>>> import numpy as np
>>> import numpy.linalg as la
>>> np.set_printoptions(precision=2, suppress=True, linewidth=100, sign=" ")
>>> def tidy(a):
...     return np.round(a, 2) + 0
... 
>>> J = np.loadtxt("sample17.csv", delimiter=",")
>>> print(J)
[[ 22.   5.  15.   0.   0.   0.  10.   0. -20.]
 [  5.  -2.   3.   0.   0.   0.   2.   0.  -4.]
 [ 15.   3.   6.   0.   0.   0.   6.   0. -12.]
 [  0.   0.   0.  -3.   0.   0.   0.   0.   0.]
 [  0.   0.   0.   0.  -3.   0.   0.   0.   0.]
 [  0.   0.   0.   0.   0.  -3.   0.   0.   0.]
 [ 10.   2.   6.   0.   0.   0.   1.   0.  -8.]
 [  0.   0.   0.   0.   0.   0.   0.  -3.   0.]
 [-20.  -4. -12.   0.   0.   0.  -8.   0.  13.]]
>>> print(np.count_nonzero(J))
29
>>> la.rank(J)
Traceback (most recent call last):
  File "<python-input-7>", line 1, in <module>
    la.rank(J)
    ^^^^^^^
AttributeError: module 'numpy.linalg' has no attribute 'rank'
>>> J[9]
Traceback (most recent call last):
  File "<python-input-8>", line 1, in <module>
    J[9]
    ~^^^
IndexError: index 9 is out of bounds for axis 0 with size 9
>>> J.sum(axis=1)
array([ 32.,   4.,  18.,  -3.,  -3.,  -3.,  11.,  -3., -31.])
>>> np.zeros(9, 9)
Traceback (most recent call last):
  File "<python-input-10>", line 1, in <module>
    np.zeros(9, 9)
    ~~~~~~~~^^^^^^
TypeError: Cannot interpret '9' as a data type
>>> print(np.diff(J, axis=0))
[[-17.  -7. -12.   0.   0.   0.  -8.   0.  16.]
 [ 10.   5.   3.   0.   0.   0.   4.   0.  -8.]
 [-15.  -3.  -6.  -3.   0.   0.  -6.   0.  12.]
 [  0.   0.   0.   3.  -3.   0.   0.   0.   0.]
 [  0.   0.   0.   0.   3.  -3.   0.   0.   0.]
 [ 10.   2.   6.   0.   0.   3.   1.   0.  -8.]
 [-10.  -2.  -6.   0.   0.   0.  -1.  -3.   8.]
 [-20.  -4. -12.   0.   0.   0.  -8.   3.  13.]]
>>> np.unravel_index(np.abs(J).argmax(), J.shape)
(np.int64(0), np.int64(0))
>>> m1 = np.load("layer17.npy")
>>> tidy(m1)
array([[ 0.66, -0.3 , -0.17,  0.33,  0.57,  0.43, -0.45,  0.21, -0.62, -0.25],
       [-0.3 ,  1.13,  0.26, -0.53, -0.43, -0.22,  0.11,  0.19,  0.23,  0.17],
       [-0.17,  0.26,  1.35, -0.49,  0.24,  0.63,  0.42, -0.26, -0.12,  0.72],
       [ 0.33, -0.53, -0.49,  0.6 ,  0.11,  0.21, -0.18,  0.27, -0.32, -0.04],
       [ 0.57, -0.43,  0.24,  0.11,  1.31,  0.45, -0.01,  0.71,  0.08, -0.51],
       [ 0.43, -0.22,  0.63,  0.21,  0.45,  1.17,  0.66, -0.04, -0.83,  0.1 ],
       [-0.45,  0.11,  0.42, -0.18, -0.01,  0.66,  2.27, -0.03,  0.33, -0.64],
       [ 0.21,  0.19, -0.26,  0.27,  0.71, -0.04, -0.03,  1.6 ,  0.68, -0.19],
       [-0.62,  0.23, -0.12, -0.32,  0.08, -0.83,  0.33,  0.68,  1.41, -0.22],
       [-0.25,  0.17,  0.72, -0.04, -0.51,  0.1 , -0.64, -0.19, -0.22,  1.49]])
>>> tidy(la.norm(m1, 2) / la.norm(m1))
np.float64(0.52)
>>> print(la.cond(m1) > 100)
True
>>> [round(float(x), 2) for x in la.svd(m1, compute_uv=False)[:3]]
[3.0, 3.0, 3.0]
>>> E = np.load("m.npy")
>>> E
array([[ -3,  -4,   3,   5,  -2,   1,   5,  -5,  -1,  -1,  -3],
       [  4,   5,   1,  -5,   2,  -5,   0,   1,   2,   1,   3],
       [  2,   3,   3,  -3,   4,   1,   2,  -1,   0,  -4,  -4],
       [ 17,  21,   8, -20,   8, -24,   5,   0,   9,   4,  12]])
>>> la.cond(E) > 100
np.True_
>>> print(tidy(la.norm(E, 2) / la.norm(E)))
0.97
>>> [round(float(x), 2) for x in la.svd(E, compute_uv=False)[:3]]
[47.48, 10.15, 7.95]
>>> r = la.matrix_rank(E)
>>> r
np.int64(3)
>>> N = la.svd(E)[2][r:].T
>>> [int(la.matrix_rank(E[:i])) for i in range(1, len(E) + 1)]
[1, 2, 3, 3]
>>> N.shape
(11, 8)
>>> np.unravel_index(np.abs(E).argmax(), E.shape)
(np.int64(3), np.int64(5))
>>> print(np.abs(E).max())
24
>>> tidy(la.norm(E))
np.float64(49.2)
>>> la.rank(E)
Traceback (most recent call last):
  File "<python-input-31>", line 1, in <module>
    la.rank(E)
    ^^^^^^^
AttributeError: module 'numpy.linalg' has no attribute 'rank'
>>> E.sum(axis=0)
array([ 20,  25,  15, -23,  12, -27,  12,  -5,  10,   0,   8])
>>> np.count_nonzero(E)
np.int64(41)
>>> E.shape
(4, 11)
>>> K = np.load("mat.npy")
>>> K
array([[-3.,  1.,  3.,  3.],
       [10.,  0., -6., -6.],
       [-4.,  1.,  4.,  3.],
       [ 2.,  1.,  0.,  1.]])
>>> rng = np.random.default_rng(952)
>>> z = rng.permutation(4)
>>> z
array([ 2,  0,  3,  1])
>>> A2 = K[z][:, z]
>>> np.allclose(A2, K)
False
>>> print(np.trace(A2))
2.0
>>> print(tidy(np.sort(np.abs(la.eigvals(A2)))))
[ 1.  1.  2.  2.]
>>> print(np.diag(A2))
[ 4. -3.  1.  0.]
>>> (K - K.T) / 2
array([[ 0. , -4.5,  3.5,  0.5],
       [ 4.5,  0. , -3.5, -3.5],
       [-3.5,  3.5,  0. ,  1.5],
       [-0.5,  3.5, -1.5,  0. ]])
>>> assert K == K.T
Traceback (most recent call last):
  File "<python-input-46>", line 1, in <module>
    assert K == K.T
           ^^^^^^^^
ValueError: The truth value of an array with more than one element is ambiguous. Use a.any() or a.all()
>>> K @ K
array([[ 13.,   3.,  -3.,  -3.],
       [-18.,  -2.,   6.,   6.],
       [ 12.,   3.,  -2.,  -3.],
       [  6.,   3.,   0.,   1.]])
>>> mat = np.array([[-1, -1, -1, 3, -2, 1],
...     [3, 2, 1, 2, 1, 2],
...     [0, 3, 3, -3, 3, 2],
...     [-3, -1, 3, 1, 3, -3],
...     [-1, 0, 0, 2, 3, 2],
...     [1, -3, 1, 1, 0, -3],
...     [3, 2, -2, 2, -3, -1],
...     [0, -1, 1, -2, -1, 0],
...     [0, -2, -2, -1, 3, -3],
...     [1, -2, 2, 2, 0, 0]])
>>> mat[:, 3] = -1 * mat[:, 5]
>>> mat
array([[-1, -1, -1, -1, -2,  1],
       [ 3,  2,  1, -2,  1,  2],
       [ 0,  3,  3, -2,  3,  2],
       [-3, -1,  3,  3,  3, -3],
       [-1,  0,  0, -2,  3,  2],
       [ 1, -3,  1,  3,  0, -3],
       [ 3,  2, -2,  1, -3, -1],
       [ 0, -1,  1,  0, -1,  0],
       [ 0, -2, -2,  3,  3, -3],
       [ 1, -2,  2,  0,  0,  0]])
>>> x0 = np.array([0, 2, 3, 2, 1, 1])
>>> np.sign((mat @ x0).round(6))
array([-1,  1,  1,  1,  1,  0, -1,  0, -1,  1])
>>> mat @ (2 * x0)
array([-16,  12,  32,  26,   2,   0,  -8,   0,  -8,   4])
>>> np.einsum("ij,j->i", mat, x0)
array([-8,  6, 16, 13,  1,  0, -4,  0, -4,  2])
>>> mat @ np.ones(6)
array([-5.,  7.,  9.,  2.,  2., -1.,  0., -1., -1.,  1.])
>>> mat @ x0
array([-8,  6, 16, 13,  1,  0, -4,  0, -4,  2])
>>> la.norm(mat @ x0) <= la.norm(mat, 2) * la.norm(x0) + 1e-9
np.True_
>>> U, sv, VT = la.svd(mat)
>>> vecs = VT[:(sv > 1e-8).sum()]
>>> x0 = mat[8] + -3 * mat[9] + rng.integers(2) * np.eye(6)[1]
>>> x0
array([-3.,  4., -8.,  3.,  3., -3.])
>>> la.matrix_rank(np.vstack([mat, x0]))
np.int64(5)
>>> tidy(vecs.T @ vecs)
array([[ 1. ,  0. ,  0. ,  0. ,  0. ,  0. ],
       [ 0. ,  1. ,  0. ,  0. ,  0. ,  0. ],
       [ 0. ,  0. ,  1. ,  0. ,  0. ,  0. ],
       [ 0. ,  0. ,  0. ,  0.5,  0. , -0.5],
       [ 0. ,  0. ,  0. ,  0. ,  1. ,  0. ],
       [ 0. ,  0. ,  0. , -0.5,  0. ,  0.5]])
>>> tidy(np.diag(vecs.T @ vecs))
array([ 1. ,  1. ,  1. ,  0.5,  1. ,  0.5])
>>> A2 = mat + rng.integers(-2, 3, (10, 5)) @ rng.integers(-2, 3, (5, 6))
>>> A2
array([[ -1,   9,   5,   4,  -8,   3],
       [  3,   4,   1,  -7,  -1,   3],
       [ -5,  12,   6,   5,  -4,  -4],
       [ -1,  -1,   5,  -1,   3,  -1],
       [  3,   1,  -2,  -2,   1,  14],
       [  2, -10,  -2,  -3,   5,  -4],
       [  0,   0,  -3,   2,  -4,  -7],
       [  3,   0,   4,  -1,   4,   2],
       [  0,  -3,  -2,  -2,   5,  -5],
       [  0,  -2,   5,  -3,  -1,  -5]])
>>> np.abs(A2 - mat).sum(axis=1)
array([ 29,  10,  37,  10,  21,  23,  14,  15,  10,  13])
>>> U, sv, VT = la.svd(mat, full_matrices=False)
>>> tidy(U.T @ mat @ VT.T)
array([[ 10.23,   0.  ,   0.  ,   0.  ,   0.  ,   0.  ],
       [  0.  ,   8.42,   0.  ,   0.  ,   0.  ,   0.  ],
       [  0.  ,   0.  ,   5.02,   0.  ,   0.  ,   0.  ],
       [  0.  ,   0.  ,   0.  ,   4.57,   0.  ,   0.  ],
       [  0.  ,   0.  ,   0.  ,   0.  ,   3.66,   0.  ],
       [  0.  ,   0.  ,   0.  ,   0.  ,   0.  ,   0.  ]])
>>> np.allclose(U * sv @ VT, mat)
True
>>> [round(float(x), 2) for x in la.svd(mat, compute_uv=False)[:3]]
[10.23, 8.42, 5.02]
>>> tidy(la.norm(mat, 2) / la.norm(mat))
np.float64(0.67)
>>> la.cond(mat) > 100
np.True_
>>> la.matrix_rank(mat, rtol=0.1)
np.int64(5)
